In [1]: import numpy as np

In [2]: from numpy import linalg as LA

In [3]: np.set_printoptions(precision=2, suppress=True, linewidth=100)

In [4]: tidy = lambda a: np.round(a, 2) + 0

In [5]: data = np.array([[4, 3, 4, 2], [3, 5, 0, 3], [0, 4, 5, 0], [0, 2, 1, 4]])

In [6]: data[0] = data[2]

In [7]: data
Out[7]: 
array([[0, 4, 5, 0],
       [3, 5, 0, 3],
       [0, 4, 5, 0],
       [0, 2, 1, 4]])

In [8]: u = np.array([2, 3])

In [9]: np.array([np.convolve(row, u, "same") for row in data])
Out[9]: 
array([[ 0,  8, 22, 15],
       [ 6, 19, 15,  6],
       [ 0,  8, 22, 15],
       [ 0,  4,  8, 11]])

In [10]: np.polyval(u, data[0])
Out[10]: array([ 3, 11, 13,  3])

In [11]: rng = np.random.default_rng(6614)

In [12]: other = data + rng.integers(-2, 3, (4, 3)) @ rng.integers(-2, 3, (3, 4))

In [13]: other
Out[13]: 
array([[ 4, 10,  9, -2],
       [-1, 10,  5, -3],
       [ 4,  3,  4,  2],
       [ 0, -6, -3,  6]])

In [14]: np.abs(other - data).sum(axis=1)
Out[14]: array([16, 20,  8, 14])

In [15]: LA.matrix_rank(other - data, tol=1e-8)
Out[15]: np.int64(3)

In [16]: other - data
Out[16]: 
array([[ 4,  6,  4, -2],
       [-4,  5,  5, -6],
       [ 4, -1, -1,  2],
       [ 0, -8, -4,  2]])

In [17]: other = np.array([[2, 2], [0, 2], [-1, 1]])

In [18]: feats = np.kron(np.eye(3, dtype=int), other)

In [19]: feats
Out[19]: 
array([[ 2,  2,  0,  0,  0,  0],
       [ 0,  2,  0,  0,  0,  0],
       [-1,  1,  0,  0,  0,  0],
       [ 0,  0,  2,  2,  0,  0],
       [ 0,  0,  0,  2,  0,  0],
       [ 0,  0, -1,  1,  0,  0],
       [ 0,  0,  0,  0,  2,  2],
       [ 0,  0,  0,  0,  0,  2],
       [ 0,  0,  0,  0, -1,  1]])

In [20]: other = feats / LA.norm(feats, axis=1, keepdims=True)

In [21]: C2 = other @ other.T

In [22]: tidy(LA.norm(other, axis=1))
Out[22]: array([1., 1., 1., 1., 1., 1., 1., 1., 1.])

In [23]: (C2 - 2 * np.eye(9)).round(6).argmax(axis=1)
Out[23]: array([1, 0, 1, 4, 3, 4, 7, 6, 7])

In [24]: tidy(C2)
Out[24]: 
array([[1.  , 0.71, 0.  , 0.  , 0.  , 0.  , 0.  , 0.  , 0.  ],
       [0.71, 1.  , 0.71, 0.  , 0.  , 0.  , 0.  , 0.  , 0.  ],
       [0.  , 0.71, 1.  , 0.  , 0.  , 0.  , 0.  , 0.  , 0.  ],
       [0.  , 0.  , 0.  , 1.  , 0.71, 0.  , 0.  , 0.  , 0.  ],
       [0.  , 0.  , 0.  , 0.71, 1.  , 0.71, 0.  , 0.  , 0.  ],
       [0.  , 0.  , 0.  , 0.  , 0.71, 1.  , 0.  , 0.  , 0.  ],
       [0.  , 0.  , 0.  , 0.  , 0.  , 0.  , 1.  , 0.71, 0.  ],
       [0.  , 0.  , 0.  , 0.  , 0.  , 0.  , 0.71, 1.  , 0.71],
       [0.  , 0.  , 0.  , 0.  , 0.  , 0.  , 0.  , 0.71, 1.  ]])

In [25]: np.argwhere(np.triu(np.abs(C2) > 0.95, 1))
Out[25]: array([], shape=(0, 2), dtype=int64)

In [26]: np.degrees(np.arccos(np.clip(C2[5, 3], -1, 1)))
Out[26]: np.float64(90.0)

In [27]: M = np.array([[3, 2, -2, -2, 0, -2],
    ...:     [0, 0, -3, 3, -1, 1],
    ...:     [1, -3, 1, -1, -3, 3],
    ...:     [0, -2, -2, 3, 1, 2],
    ...:     [3, 0, -3, 2, 2, -1]])

In [28]: M
Out[28]: 
array([[ 3,  2, -2, -2,  0, -2],
       [ 0,  0, -3,  3, -1,  1],
       [ 1, -3,  1, -1, -3,  3],
       [ 0, -2, -2,  3,  1,  2],
       [ 3,  0, -3,  2,  2, -1]])

In [29]: u = np.array([-1, 0, -1])

In [30]: np.correlate(M[0], M[3], "full")
Out[30]: array([  6,   7,   7,  -6, -18, -10,   6,  -2,   4,   4,   0])
